$ python -q
>>> import numpy as np
>>> np.set_printoptions(precision=2, suppress=True, linewidth=100, legacy="1.25")
>>> def rnd(a):
...     return np.round(a, 2) + 0
... 
>>> feats = np.loadtxt("test9.csv", delimiter=",")
>>> feats
array([[ 0.,  2.,  2.,  1.,  1.,  2.,  2.,  1.,  0.,  0.,  0.,  2.,  1.,  4.,  7.,  7.],
       [ 2.,  2.,  0.,  0.,  1.,  0.,  0.,  2.,  1.,  2.,  1.,  0.,  0., -3., -7.,  3.],
       [ 2.,  2.,  1.,  0.,  1.,  1.,  1.,  1.,  1.,  2.,  1.,  2.,  2., -3., -8.,  5.],
       [ 0.,  2.,  1.,  1.,  2.,  0.,  2.,  2.,  1.,  1.,  2.,  0.,  1.,  5., -2.,  4.],
       [ 0.,  2.,  0.,  1.,  0.,  2.,  0.,  2.,  2.,  0.,  2.,  1.,  2., -9., -5.,  3.],
       [ 2.,  0.,  0.,  2.,  2.,  0.,  0.,  1.,  1.,  1.,  1.,  2.,  2.,  0., -5., -7.],
       [ 2.,  0.,  1.,  2.,  1.,  0.,  0.,  0.,  2.,  2.,  0.,  2.,  2., -6.,  8.,  7.],
       [ 2.,  2.,  1.,  0.,  2.,  0.,  1.,  2.,  2.,  0.,  2.,  2.,  1.,  5., -5.,  6.],
       [ 1.,  0.,  1.,  1.,  0.,  2.,  0.,  0.,  2.,  1.,  1.,  1.,  2.,  5.,  6., -1.],
       [ 0.,  2.,  2.,  1.,  0.,  2.,  2.,  0.,  0.,  0.,  1.,  0.,  1., -8.,  0., -1.],
       [ 1.,  2.,  1.,  1.,  1.,  2.,  0.,  0.,  2.,  1.,  2.,  2.,  1.,  5.,  7., -1.],
       [ 0.,  0.,  2.,  1.,  2.,  0.,  1.,  1.,  0.,  0.,  1.,  1.,  1., -5., -5.,  4.],
       [ 0.,  1.,  1.,  1.,  0.,  0.,  0.,  2.,  2.,  1.,  1.,  2.,  1., -5., -6., -1.],
       [ 0.,  0.,  0.,  0.,  0.,  0.,  0.,  0.,  0.,  0.,  0.,  0.,  0.,  5.,  7.,  0.],
       [ 0.,  0.,  0.,  0.,  0.,  0.,  0.,  0.,  0.,  0.,  0.,  0.,  0.,  0.,  5.,  1.],
       [ 0.,  0.,  0.,  0.,  0.,  0.,  0.,  0.,  0.,  0.,  0.,  0.,  0.,  8.,  2.,  0.]])
>>> M2 = np.array([[3, 3],
...     [2, 2],
...     [1, 2],
...     [2, 3],
...     [2, 3],
...     [3, 1],
...     [0, 0],
...     [2, 0],
...     [1, 2],
...     [0, 0],
...     [1, 1],
...     [2, 2],
...     [1, 0],
...     [2, 1],
...     [1, 2],
...     [1, 0]])
>>> np.einsum("ik,kj->ij", feats, M2)
array([[45., 38.],
       [ 8., -1.],
       [17.,  4.],
       [31., 20.],
       [ 4., -2.],
       [12., 15.],
       [24., 35.],
       [39., 23.],
       [34., 34.],
       [-1.,  6.],
       [43., 46.],
       [ 3.,  1.],
       [ 0., -1.],
       [17., 19.],
       [ 6., 10.],
       [18., 12.]])
>>> feats @ M2
array([[45., 38.],
       [ 8., -1.],
       [17.,  4.],
       [31., 20.],
       [ 4., -2.],
       [12., 15.],
       [24., 35.],
       [39., 23.],
       [34., 34.],
       [-1.,  6.],
       [43., 46.],
       [ 3.,  1.],
       [ 0., -1.],
       [17., 19.],
       [ 6., 10.],
       [18., 12.]])
>>> M2.T @ feats.T
array([[45.,  8., 17., 31.,  4., 12., 24., 39., 34., -1., 43.,  3.,  0., 17.,  6., 18.],
       [38., -1.,  4., 20., -2., 15., 35., 23., 34.,  6., 46.,  1., -1., 19., 10., 12.]])
>>> np.einsum("ij->j", feats)
array([12., 17., 13., 12., 13., 11.,  9., 14., 16., 11., 15., 17., 17., -2., -1., 29.])
>>> mat = np.load("arr.npy")
>>> mat
array([[5, 3, 2, 2, 5, 2],
       [5, 3, 2, 2, 5, 2],
       [5, 3, 2, 2, 5, 2],
       [3, 1, 0, 0, 3, 0],
       [5, 3, 2, 2, 5, 2],
       [5, 3, 2, 2, 5, 2],
       [5, 3, 2, 2, 5, 2],
       [5, 3, 2, 2, 5, 2],
       [5, 3, 2, 2, 5, 2],
       [5, 3, 2, 2, 5, 2],
       [3, 1, 0, 0, 3, 0],
       [4, 2, 1, 1, 4, 1],
       [3, 1, 0, 0, 3, 0],
       [4, 2, 1, 1, 4, 1],
       [4, 2, 1, 1, 4, 1],
       [3, 1, 0, 0, 3, 0]])
>>> # rows 0 and 1 are equal
>>> np.linalg.lstsq(mat[:-1].T, mat[-1])[2]
2
>>> np.unique(mat.round(6), axis=0).shape
(3, 6)
